$ python -q
>>> import numpy as np
>>> np.set_printoptions(precision=2, suppress=True, linewidth=160)
>>> def tidy(a):
...     return np.round(a, 2) + 0
... 
>>> feats = np.load("arr.npy")
>>> print(feats)
[[-6  9 -6  9]
 [ 7 -6  7 -6]
 [-6  9 -6  9]
 [ 7 -6  7 -6]]
>>> print(np.allclose(feats[:-1].T @ np.linalg.lstsq(feats[:-1].T, feats[-1])[0], feats[-1]))
True
>>> np.abs(np.diag(np.linalg.qr(feats)[1])) > 1e-9
array([ True,  True, False, False])
>>> tidy(feats @ np.linalg.pinv(feats) @ feats)
array([[-6.,  9., -6.,  9.],
       [ 7., -6.,  7., -6.],
       [-6.,  9., -6.,  9.],
       [ 7., -6.,  7., -6.]])
>>> A = np.array([[3.44, 0.16, -1.46],
...     [2.67, -4.24, 4.97],
...     [-2.06, 3.03, 2.63],
...     [2.04, -4.31, 4.16],
...     [-2.79, 3.79, 1.2],
...     [1.72, -5.12, 2.22],
...     [2.94, -0.61, -1.38],
...     [3.09, -4.67, 3.88],
...     [2.27, -3.74, 3.89],
...     [3.18, -3.07, 2.03],
...     [0.69, -3.89, 2.97],
...     [0.64, -5.55, 3.71],
...     [-4.09, 2.7, 1.06],
...     [3.0, -0.39, -2.75],
...     [-1.3, 3.38, 1.22],
...     [2.25, -3.94, 3.73],
...     [3.22, -0.82, -2.34],
...     [-1.47, 1.04, 1.77],
...     [1.89, -3.54, 3.14],
...     [-2.44, 0.42, -0.76]])
>>> vec = np.array([1, -3, 2])
>>> y = A @ vec
>>> tidy(np.linalg.solve(A.T @ A, A.T @ y))
array([ 1., -3.,  2.])
>>> rng = np.random.default_rng(4948)
>>> y = y + 0.02 * rng.normal(size=20)
>>> tidy(y)
array([  0.04,  25.31,  -5.88,  23.28, -11.73,  21.51,   2.05,  24.89,  21.24,  16.45,  18.28,  24.71, -10.04,  -1.33,  -9.02,  21.54,   1.05,  -1.03,  18.75,
        -5.19])
>>> b, *_ = np.linalg.lstsq(A, y)
>>> tidy(np.linalg.norm(y - A @ b))
np.float64(0.11)
>>> [round(float(np.linalg.norm(np.linalg.solve(A.T @ A + lam * np.eye(3), A.T @ y))), 2) for lam in (0, 1, 10, 100)]
[3.74, 3.73, 3.63, 2.92]
>>> b.round()
array([ 1., -3.,  2.])
>>> tidy(A.T @ (y - A @ b))
array([0., 0., 0.])
>>> tidy(b)
array([ 1., -3.,  2.])
